In [1]: import numpy as np

In [2]: np.set_printoptions(suppress=True, linewidth=100)

In [3]: feats = np.array([[-1.0, 5.0, 0.0, 0.0],
   ...:     [5.0, -6.0, 5.0, 0.0],
   ...:     [0.0, 5.0, 0.0, 5.0],
   ...:     [0.0, 0.0, 5.0, 9.0]])

In [4]: w, V = np.linalg.eigh(feats)

In [5]: np.round(V.T @ feats @ V, 2) + 0
Out[5]: 
array([[-11.04,   0.  ,   0.  ,   0.  ],
       [  0.  ,  -1.71,   0.  ,   0.  ],
       [  0.  ,   0.  ,   3.23,   0.  ],
       [  0.  ,   0.  ,   0.  ,  11.52]])

In [6]: np.round(np.linalg.eigvalsh(feats @ feats), 2)
Out[6]: array([  2.91,  10.4 , 121.93, 132.76])

In [7]: np.round(w.sum(), 2), np.trace(feats)
Out[7]: (np.float64(2.0), np.float64(2.0))

In [8]: np.round(np.abs(V[:, -1]), 2)
Out[8]: array([0.06, 0.14, 0.44, 0.88])

In [9]: np.unique(w.round(6) + 0, return_counts=True)[1]
Out[9]: array([1, 1, 1, 1])

In [10]: np.round(np.linalg.eigvalsh(feats + -2 * np.eye(4)), 2)
Out[10]: array([-13.04,  -3.71,   1.23,   9.52])

In [11]: w.round(2)
Out[11]: array([-11.04,  -1.71,   3.23,  11.52])

In [12]: np.round(V.T @ V, 2) + 0
Out[12]: 
array([[1., 0., 0., 0.],
       [0., 1., 0., 0.],
       [0., 0., 1., 0.],
       [0., 0., 0., 1.]])

In [13]: t = np.radians(36)

In [14]: R = np.eye(4)

In [15]: R[2, 2] = R[3, 3] = np.cos(t)

In [16]: R[2, 3], R[3, 2] = -np.sin(t), np.sin(t)

In [17]: R.round(2)
Out[17]: 
array([[ 1.  ,  0.  ,  0.  ,  0.  ],
       [ 0.  ,  1.  ,  0.  ,  0.  ],
       [ 0.  ,  0.  ,  0.81, -0.59],
       [ 0.  ,  0.  ,  0.59,  0.81]])

In [18]: M2 = feats @ R.T

In [19]: M2.round(2)
Out[19]: 
array([[-1.  ,  5.  ,  0.  ,  0.  ],
       [ 5.  , -6.  ,  4.05,  2.94],
       [ 0.  ,  5.  , -2.94,  4.05],
       [ 0.  ,  0.  , -1.24, 10.22]])

In [20]: np.round(np.abs(M2 - feats).max(axis=0), 2)
Out[20]: array([0.  , 0.  , 6.24, 2.94])

In [21]: np.allclose(feats @ feats.T, M2 @ M2.T)
Out[21]: True

In [22]: round(np.linalg.det(R), 2), round(np.trace(R), 2)
Out[22]: (np.float64(1.0), np.float64(3.62))

In [23]: w, V = np.linalg.eig(feats)

In [24]: np.round(np.sort(np.linalg.eigvals(feats @ feats)), 2)
Out[24]: array([  2.91,  10.4 , 121.93, 132.76])

In [25]: np.round(np.prod(w), 2)
Out[25]: np.float64(700.0)

In [26]: np.round(feats @ V[:, 0] - w[0] * V[:, 0], 2) + 0
Out[26]: array([0., 0., 0., 0.])

In [27]: np.round(np.sort(np.linalg.eigvals(feats.T)), 2)
Out[27]: array([-11.04,  -1.71,   3.23,  11.52])

In [28]: X = np.array([[-2, 0, 0, 0, 0, 0],
    ...:     [-3, -3, 0, 0, 0, 0],
    ...:     [-1, 2, 0, 0, 0, 0],
    ...:     [0, -3, -1, 3, 0, 0],
    ...:     [0, -2, -2, 2, -3, 0],
    ...:     [-1, 3, 3, -3, 1, 0]])

In [29]: rank = np.linalg.matrix_rank(X)

In [30]: rank
Out[30]: np.int64(5)

In [31]: ns = np.linalg.svd(X)[2][rank:].T

In [32]: [int(np.linalg.matrix_rank(X[:i])) for i in range(1, len(X) + 1)]
Out[32]: [1, 2, 2, 3, 4, 5]

In [33]: [int(np.linalg.matrix_rank(np.delete(X, i, axis=0))) for i in range(6)]
Out[33]: [5, 5, 5, 4, 4, 4]

In [34]: np.allclose(X @ ns, 0)
Out[34]: True

In [35]: ns.shape
Out[35]: (6, 1)

In [36]: np.abs(np.diag(np.linalg.qr(X)[1])) > 1e-9
Out[36]: array([ True,  True,  True,  True,  True, False])

In [37]: round(float(np.trace(np.linalg.pinv(X) @ X)), 2)
Out[37]: 5.0

In [38]: Uu, sv, Vt = np.linalg.svd(X)

In [39]: np.argmax(sv[:-1] / (sv[1:] + 1e-6)) + 1
Out[39]: np.int64(5)

In [40]: M2 = Uu[:, :5] @ np.diag(sv[:5]) @ Vt[:5]

In [41]: round(float(np.linalg.norm(X - M2) / np.linalg.norm(X)), 2)
Out[41]: 0.0

In [42]: np.round(np.linalg.norm(X - M2, 2), 2), sv[5]
Out[42]: (np.float64(0.0), np.float64(0.0))

In [43]: np.linalg.matrix_rank(M2)
Out[43]: np.int64(5)

In [44]: round(float(np.abs(X - M2).max()), 2)
Out[44]: 0.0

In [45]: M2.round(2) + 0
Out[45]: 
array([[-2.,  0.,  0.,  0.,  0.,  0.],
       [-3., -3.,  0.,  0.,  0.,  0.],
       [-1.,  2.,  0.,  0.,  0.,  0.],
       [ 0., -3., -1.,  3.,  0.,  0.],
       [ 0., -2., -2.,  2., -3.,  0.],
       [-1.,  3.,  3., -3.,  1.,  0.]])

In [46]: np.linalg.matrix_rank(X, rtol=0.05)
Out[46]: np.int64(5)

In [47]: vec = np.array([2, 0, -3, -3, 0, 0])

In [48]: h = np.maximum(X @ vec, 0)

In [49]: np.maximum(X @ (3 * vec), 0)
Out[49]: array([0, 0, 0, 0, 0, 0])

In [50]: X.T @ h
Out[50]: array([0, 0, 0, 0, 0, 0])

In [51]: np.flatnonzero(h > 1e-9)
Out[51]: array([], dtype=int64)

In [52]: np.round(np.sort(np.linalg.eigvals(X)), 2)
Out[52]: array([-3., -3., -2.,  0.,  0.,  3.])

In [53]: [int(np.linalg.matrix_rank(np.linalg.matrix_power(X, p))) for p in range(1, 7)]
Out[53]: [5, 4, 4, 4, 4, 4]

In [54]: np.linalg.matrix_rank(X - X[0, 0] * np.eye(6))
Out[54]: np.int64(5)

In [55]: W0 = np.load("m.npy")

In [56]: W0
Out[56]: 
array([[ -1.49,  -8.7 ,  -6.6 ,   6.35,   2.97,   6.4 , -12.11,   5.76],
       [ -0.96,   1.72,  -0.68,  -4.46,  14.98,  -5.33, -11.32, -23.64],
       [ -0.64,  -4.9 , -11.11,  -9.24,   7.19,  11.36,   2.04,   7.69],
       [  0.39,  -2.71,   0.01,  -0.2 ,   1.19,   2.85,  -3.73,   0.05],
       [ -1.31,   2.93,   6.66,   5.07,   7.5 , -10.41, -11.52, -16.89],
       [ -0.29,  -3.8 ,  -3.84,   3.85,  -9.37,   4.48,   5.56,  15.84],
       [  2.61,   4.43,  12.84,  17.74, -33.19,  -5.65,  17.27,  26.42],
       [ -2.99,   1.22,  -0.88,  -8.76,  19.03,  -2.87,  -5.55, -10.87],
       [ -0.3 ,  -2.59,  -2.9 ,  -2.3 ,   9.91,   1.06,  -9.61,  -9.96],
       [ -0.56,  -7.39,  -7.6 ,   4.03,  -2.95,   7.13,  -4.42,   7.79],
       [  0.83,  -3.1 ,  -0.02,   6.46,  -3.3 ,   2.02,  -6.3 ,   1.62],
       [ -1.3 ,   1.44,  -1.25,  -2.55,   8.32,  -3.34,  -4.13,  -9.47],
       [  0.75,   5.89,   2.29, -10.86,  12.91,  -4.77,  -1.08, -21.19],
       [ -0.65,   8.35,   6.97,  -3.43,   5.31,  -9.56,   4.23,  -8.8 ],
       [ -1.22,   3.85,   1.14,  -6.59,  17.6 ,  -6.23,  -9.12, -22.43],
       [ -2.37,   3.93,   4.03,   1.99,   7.59, -10.32,  -6.51, -14.14],
       [  1.23,  -1.15,  -1.71,  -2.04,  -4.69,   5.34,   4.51,   5.91],
       [  1.13,   3.18,   3.87,   3.32,  -4.46,  -5.3 ,   0.9 ,  -5.17],
       [  3.31,   7.88,  12.89,   6.82, -21.19,  -6.25,  14.97,   9.64],
       [  0.22,   5.84,   1.66, -11.  ,   8.61,  -4.19,   4.51, -14.19],
       [ -0.99,   6.48,   6.36,   2.41,  -1.17,  -9.43,   3.45,  -3.79],
       [ -0.11,  -5.46,  -1.52,   7.85,  -9.28,   4.45,   0.79,  17.96],
       [ -0.01,  -6.07, -10.2 ,  -4.92,   8.07,   8.38,  -7.45,  -5.17],
       [  3.34,  -6.83,  -6.72,   0.4 , -12.32,  14.52,   6.18,  18.12],
       [ -3.07,  -2.27,  -5.27,  -8.99,  22.06,  -0.59, -14.29, -21.91],
       [ -0.01,  -1.58,  -1.39,  -2.65,  -2.24,   3.29,   5.41,   7.47],
       [  1.73,  -5.73,  -4.81,   1.32, -12.24,  11.74,   6.41,  19.72],
       [  1.85,   3.49,   7.06,   4.5 , -16.31,  -1.36,  12.6 ,  13.68],
       [  0.98,   0.76,   2.39,   6.29, -14.08,   0.35,   7.56,  13.07]])

In [57]: M2 = np.c_[W0[:, :5] @ np.array([[1, 1, 2, 2, 1],
    ...:     [0, 1, 2, 2, 0],
    ...:     [1, 0, 0, 0, 2],
    ...:     [1, 1, 1, 0, 1],
    ...:     [1, 0, 0, 0, 0]]), np.array([0, -8, 3, 0, 2, 1, -3, -9, -2, 5, 4, -3, -3, -1, 9, 2, 7, -7, 1, 8, 8, -4, 2, -9, -9, -2, -8, -8, -6])]

In [58]: M2.round(2)
Out[58]: 
array([[  1.23,  -3.84, -14.03, -20.38,  -8.34,   0.  ],
       [  8.88,  -3.7 ,  -2.94,   1.52,  -6.78,  -8.  ],
       [-13.8 , -14.78, -20.32, -11.08, -32.1 ,   3.  ],
       [  1.39,  -2.52,  -4.84,  -4.64,   0.21,   0.  ],
       [ 17.92,   6.69,   8.31,   3.24,  17.08,   2.  ],
       [ -9.65,  -0.24,  -4.33,  -8.18,  -4.12,   1.  ],
       [  0.  ,  24.78,  31.82,  14.08,  46.03,  -3.  ],
       [  6.4 , -10.53, -12.3 ,  -3.54, -13.51,  -9.  ],
       [  4.41,  -5.19,  -8.08,  -5.78,  -8.4 ,  -2.  ],
       [ -7.08,  -3.92, -11.87, -15.9 , -11.73,   5.  ],
       [  3.97,   4.19,   1.92,  -4.54,   7.25,   4.  ],
       [  3.22,  -2.41,  -2.27,   0.28,  -6.35,  -3.  ],
       [  5.09,  -4.22,   2.42,  13.28,  -5.53,  -3.  ],
       [  8.2 ,   4.27,  11.97,  15.4 ,   9.86,  -1.  ],
       [ 10.93,  -3.96,  -1.33,   5.26,  -5.53,   9.  ],
       [ 11.24,   3.55,   5.11,   3.12,   7.68,   2.  ],
       [ -7.21,  -1.96,  -1.88,   0.16,  -4.23,   7.  ],
       [  3.86,   7.63,  11.94,   8.62,  12.19,  -7.  ],
       [  1.83,  18.01,  29.2 ,  22.38,  35.91,   1.  ],
       [ -0.51,  -4.94,   1.12,  12.12,  -7.46,   8.  ],
       [  6.61,   7.9 ,  13.39,  10.98,  14.14,   8.  ],
       [ -3.06,   2.28,  -3.29, -11.14,   4.7 ,  -4.  ],
       [ -7.06, -11.  , -17.08, -12.16, -25.33,   2.  ],
       [-15.3 ,  -3.09,  -6.58,  -6.98,  -9.7 ,  -9.  ],
       [  4.73, -14.33, -19.67, -10.68, -22.6 ,  -9.  ],
       [ -6.29,  -4.24,  -5.83,  -3.18,  -5.44,  -2.  ],
       [-14.  ,  -2.68,  -6.68,  -8.  ,  -6.57,  -8.  ],
       [ -2.9 ,   9.84,  15.18,  10.68,  20.47,  -8.  ],
       [ -4.42,   8.03,   9.77,   3.48,  12.05,  -6.  ]])

In [59]: np.round(np.linalg.norm(np.linalg.qr(W0)[0].T @ M2, axis=0) ** 2 / ((M2 ** 2).sum(axis=0) + 1e-12), 2)
Out[59]: array([1.  , 1.  , 1.  , 1.  , 1.  , 0.14])

In [60]: np.linalg.matrix_rank(M2)
Out[60]: np.int64(5)

In [61]: np.linalg.matrix_rank(np.c_[W0, M2])
Out[61]: np.int64(9)

In [62]: np.round(np.linalg.lstsq(W0, M2[:, 0])[0], 2) + 0
Out[62]: array([1., 0., 1., 1., 1., 0., 0., 0.])

In [63]: Z = M2[[23, 12]].astype(float)

In [64]: for _ in range(7):
    ...:     idx = np.linalg.norm(M2[:, None] - Z, axis=-1).argmin(axis=1)
    ...:     Z = np.array([M2[idx == j].mean(axis=0) for j in range(2)])
    ...: 

In [65]: idx
Out[65]: array([0, 0, 0, 0, 1, 0, 1, 0, 0, 0, 1, 0, 0, 1, 0, 1, 0, 1, 1, 0, 1, 0, 0, 0, 0, 0, 0, 1, 1])

In [66]: Z.round(2)
Out[66]: 
array([[-1.98, -5.01, -7.36, -4.69, -9.41, -1.16],
       [ 4.63,  9.49, 13.86,  8.74, 18.27, -0.8 ]])

In [67]: np.abs(Z[1] - Z[0]).argmax()
Out[67]: np.int64(4)

In [68]: np.round(Z[1] - Z[0], 2)
Out[68]: array([ 6.61, 14.5 , 21.22, 13.43, 27.68,  0.36])

In [69]: np.bincount(idx)
Out[69]: array([19, 10])

In [70]: idx = W0[:, 7] > np.median(W0[:, 7])

In [71]: f = W0[idx].mean(axis=0) - W0[~idx].mean(axis=0)

In [72]: np.argsort(-np.abs(f).round(6), kind="stable")
Out[72]: array([7, 4, 6, 5, 3, 1, 0, 2])

In [73]: d = np.linalg.norm(W0[:, None] - W0[None], axis=-1)

In [74]: (d + 1e9 * np.eye(29)).round(6).argmin(axis=1)
Out[74]: 
array([ 9, 14, 22, 10, 15, 21, 18, 11, 11,  0,  3,  8, 19, 20,  1,  4, 25, 20, 27, 12, 17,  5,  8,
       26,  1, 16, 23, 28, 27])

In [75]: d.mean(axis=1).argmax()
Out[75]: np.int64(6)

In [76]: proj = W0 @ np.linalg.solve(W0.T @ W0, W0.T)

In [77]: np.round(np.linalg.eigvalsh(proj), 2) + 0
Out[77]: 
array([0., 0., 0., 0., 0., 0., 0., 0., 0., 0., 0., 0., 0., 0., 0., 0., 0., 0., 0., 0., 0., 1., 1.,
       1., 1., 1., 1., 1., 1.])

In [78]: round(np.trace(proj), 2)
Out[78]: np.float64(8.0)

In [79]: K = np.load("block11.npy")

In [80]: K
Out[80]: 
array([[2, 4, 0, 0, 0, 0],
       [1, 2, 0, 0, 0, 0],
       [1, 1, 0, 0, 0, 0],
       [0, 0, 2, 4, 0, 0],
       [0, 0, 1, 2, 0, 0],
       [0, 0, 1, 1, 0, 0],
       [0, 0, 0, 0, 2, 4],
       [0, 0, 0, 0, 1, 2],
       [0, 0, 0, 0, 1, 1]])

In [81]: M2 = np.c_[K[:, :4] @ np.array([[-1, -1, 2, 3], [-2, -2, 1, 3], [3, -2, -3, 3], [0, -3, -3, -2]]), np.array([-2, -3, -1, -3, 0, 3, -3, 0, -2])]

In [82]: M2
Out[82]: 
array([[-10, -10,   8,  18,  -2],
       [ -5,  -5,   4,   9,  -3],
       [ -3,  -3,   3,   6,  -1],
       [  6, -16, -18,  -2,  -3],
       [  3,  -8,  -9,  -1,   0],
       [  3,  -5,  -6,   1,   3],
       [  0,   0,   0,   0,  -3],
       [  0,   0,   0,   0,   0],
       [  0,   0,   0,   0,  -2]])

In [83]: np.linalg.matrix_rank(np.c_[K, M2])
Out[83]: np.int64(7)

In [84]: np.round(np.linalg.norm(np.linalg.qr(K)[0].T @ M2, axis=0) ** 2 / ((M2 ** 2).sum(axis=0) + 1e-12), 2)
Out[84]: array([1.  , 1.  , 1.  , 1.  , 0.85])

In [85]: np.round(np.linalg.lstsq(K, M2[:, 0])[0], 2) + 0
Out[85]: array([-1., -2.,  3.,  0.,  0.,  0.])

In [86]: np.linalg.matrix_rank(M2)
Out[86]: np.int64(5)

In [87]: np.round(np.linalg.norm(M2 - K @ np.linalg.lstsq(K, M2)[0], axis=0), 2) + 0
Out[87]: array([0.  , 0.  , 0.  , 0.  , 2.61])
